% ipython --no-banner

In [1]: import numpy as np

In [2]: np.set_printoptions(suppress=True, linewidth=200)

In [3]: tidy = lambda a: np.round(a, 2) + 0

In [4]: m1 = np.load("case18.npy")

In [5]: print(m1)
[[ 4  2 -4  5]
 [ 5  4  2 -4]
 [-4  5  4  2]
 [ 2 -4  5  4]]

In [6]: M2 = m1 / np.sqrt((m1 ** 2).mean(axis=1, keepdims=True))

In [7]: print(np.linalg.matrix_rank(M2) == np.linalg.matrix_rank(m1))
True

In [8]: print(tidy(np.linalg.norm(M2, axis=1)))
[2. 2. 2. 2.]

In [9]: print(m1 - m1.mean(axis=1, keepdims=True))
[[ 2.25  0.25 -5.75  3.25]
 [ 3.25  2.25  0.25 -5.75]
 [-5.75  3.25  2.25  0.25]
 [ 0.25 -5.75  3.25  2.25]]

In [10]: vec = np.array([-1, 3, 4, -4])

In [11]: print(np.einsum("ij,j->i", m1, vec))
[-34  31  27 -10]

In [12]: print(m1 @ (2 * vec))
[-68  62  54 -20]

In [13]: print(m1 @ vec)
[-34  31  27 -10]

In [14]: print(np.sign((m1 @ vec).round(6)))
[-1  1  1 -1]

In [15]: blk = np.stack([m1, 2 * m1, m1[::-1]])

In [16]: print(tidy(np.linalg.norm(blk, axis=(1, 2))))
[15.62 31.24 15.62]

In [17]: print(tidy(np.linalg.det(blk)))
[ -3577. -57232.  -3577.]

In [18]: print((blk @ m1.T).shape)
(3, 4, 4)

In [19]: print(blk.shape)
(3, 4, 4)

In [20]: K = np.loadtxt("layer8.csv", delimiter=",")

In [21]: print(K)
[[  7.65  -5.78  -7.4    0.87  -3.02]
 [  8.11  -6.27 -10.96  -0.2   -3.18]
 [  8.07  -5.16  -8.36  -0.02  -2.68]
 [  8.9   -7.42 -10.19  -1.19  -3.06]
 [  8.58  -5.42  -9.7    1.68  -3.35]
 [  8.54  -4.52  -9.     0.55  -0.62]
 [  9.23  -4.94  -8.21  -0.69  -4.81]
 [  9.93  -6.81  -8.4    0.04  -3.87]
 [ 10.18  -5.25  -8.91  -1.55  -1.57]
 [  9.02  -5.14 -10.35  -0.17  -3.04]
 [  7.24  -4.78  -8.48   0.53  -3.55]
 [  8.06  -5.87 -10.87  -1.28  -2.69]
 [  8.76  -4.23  -8.76   0.57  -2.97]
 [  9.18  -4.82 -10.52  -0.51  -1.8 ]
 [  8.84  -4.84 -10.57   1.37  -3.85]
 [  8.95  -6.21  -8.29  -1.69  -1.67]
 [  8.56  -5.96  -8.63  -0.64  -0.26]
 [  9.73  -6.31  -8.6    1.1   -3.68]
 [  8.37  -5.51  -8.35  -0.17  -2.69]]

In [22]: print(tidy(np.linalg.norm(K, 1)), tidy(np.linalg.norm(K, np.inf)))
174.55 30.76

In [23]: print(tidy(np.linalg.norm(K[14], 1)), tidy(np.linalg.norm(K[14], np.inf)))
29.47 10.57

In [24]: print(tidy(np.linalg.norm(K, axis=0)))
[38.19 24.39 40.3   4.14 12.94]

In [25]: print(tidy(np.linalg.norm(K, "nuc")))
77.39

In [26]: print(tidy(np.linalg.norm(K, 2)))
61.62

In [27]: print(np.linalg.norm(K, axis=1).argmax())
3

In [28]: print(tidy(np.linalg.norm(K) ** 2 / np.linalg.norm(K, 2) ** 2))
1.02
